>>> import numpy as np
>>> import numpy.linalg as la
>>> np.set_printoptions(precision=3, suppress=True, linewidth=160, floatmode="fixed")
>>> data = np.load("run17.npy")
>>> print(data)
[[ 1  0  0]
 [ 0  1  0]
 [-1 -2  1]]
>>> print(np.sort(la.eigvals(data)))
[1.000 1.000 1.000]
>>> print(la.matrix_rank(data - data[0, 0] * np.eye(3)))
1
>>> J = np.load("case13.npy")
>>> print(J)
[[-3.000  1.000  0.000  0.000  0.000]
 [ 0.000 -3.000  1.000  0.000  0.000]
 [ 0.000  0.000 -3.000  1.000  0.000]
 [ 0.000  0.000  0.000 -3.000  1.000]
 [ 0.000  0.000  0.000  0.000 -3.000]]
>>> # triangular, det is the product of the diagonal
>>> vec = np.array([2, -2, -1, -2, -2])
>>> rhs = J @ vec
>>> beta, lr = np.zeros(5), 1 / la.norm(J, 2) ** 2
>>> for i in range(5):
...     beta -= lr * J.T @ (J @ beta - rhs)
...     if i % 1 == 0: print(i, round(la.norm(J @ beta - rhs), 3))
... 
0 5.048
1 3.074
2 1.963
3 1.282
4 0.851
>>> print(beta)
[ 2.060 -1.863 -0.784 -1.766 -1.847]
>>> print(np.round(la.cond(J), 3))
1.794
>>> w, evecs = la.eig(J)
>>> print(np.sort(la.eigvals(J.T)))
[-3.000 -3.000 -3.000 -3.000 -3.000]
>>> print(J @ evecs[:, 0] - w[0] * evecs[:, 0])
[0.000 0.000 0.000 0.000 0.000]
>>> print(np.prod(w))
-243.0
>>> ang = np.radians(135)
>>> R = np.eye(5)
>>> R[4, 4] = R[0, 0] = np.cos(ang)
>>> R[4, 0], R[0, 4] = -np.sin(ang), np.sin(ang)
>>> print(R)
[[-0.707  0.000  0.000  0.000  0.707]
 [ 0.000  1.000  0.000  0.000  0.000]
 [ 0.000  0.000  1.000  0.000  0.000]
 [ 0.000  0.000  0.000  1.000  0.000]
 [-0.707  0.000  0.000  0.000 -0.707]]
>>> A2 = J @ R.T
>>> print(np.allclose(la.norm(J, axis=1), la.norm(A2, axis=1)))
True
>>> print(np.prod(np.diag(J)), np.round(la.det(J), 3))
-243.0 -243.0
>>> print(np.kron(np.eye(2, dtype=int), J))
[[-3.000  1.000  0.000  0.000  0.000 -0.000  0.000  0.000  0.000  0.000]
 [ 0.000 -3.000  1.000  0.000  0.000  0.000 -0.000  0.000  0.000  0.000]
 [ 0.000  0.000 -3.000  1.000  0.000  0.000  0.000 -0.000  0.000  0.000]
 [ 0.000  0.000  0.000 -3.000  1.000  0.000  0.000  0.000 -0.000  0.000]
 [ 0.000  0.000  0.000  0.000 -3.000  0.000  0.000  0.000  0.000 -0.000]
 [-0.000  0.000  0.000  0.000  0.000 -3.000  1.000  0.000  0.000  0.000]
 [ 0.000 -0.000  0.000  0.000  0.000  0.000 -3.000  1.000  0.000  0.000]
 [ 0.000  0.000 -0.000  0.000  0.000  0.000  0.000 -3.000  1.000  0.000]
 [ 0.000  0.000  0.000 -0.000  0.000  0.000  0.000  0.000 -3.000  1.000]
 [ 0.000  0.000  0.000  0.000 -0.000  0.000  0.000  0.000  0.000 -3.000]]
>>> print(np.einsum("ii->", J))
-15.0
>>> W0 = np.load("out1.npy")
>>> print(W0)
[[-0.100 -2.000  3.600  0.000 -0.400]
 [ 1.100 -1.200 -0.900 -0.700  0.200]]
>>> cov = W0.T @ W0
>>> print(la.svd(W0, compute_uv=False) ** 2)
[17.210  3.910]
>>> print(np.allclose(cov, cov.T))
True
>>> print(np.round(la.eigvalsh(cov)[::-1], 3) + 0)
[17.210  3.910  0.000  0.000  0.000]
>>> print(np.diag(cov))
[ 1.220  5.440 13.770  0.490  0.200]
>>> print(np.round(la.norm(W0[0] - W0[1]), 3))
4.815
>>> print(round(float(la.norm(W0) ** 2 / la.norm(W0, 2) ** 2), 3))
1.227
>>> print(la.norm(W0, axis=0))
[1.105 2.332 3.711 0.700 0.447]
>>> print(np.round(la.norm(W0, "nuc"), 3))
6.126
>>> print(la.norm(W0, axis=1).argmax())
0
>>> print(round(float(la.norm(W0, 2)), 3))
4.149
>>> print(la.norm(W0, axis=1))
[4.139 1.997]
>>> print(round(float(la.norm(W0, 1)), 3), round(la.norm(W0, np.inf), 3))
4.5 6.1
>>> print(np.round(la.norm(W0[0], 1), 3), np.round(la.norm(W0[0], np.inf), 3))
6.1 3.6
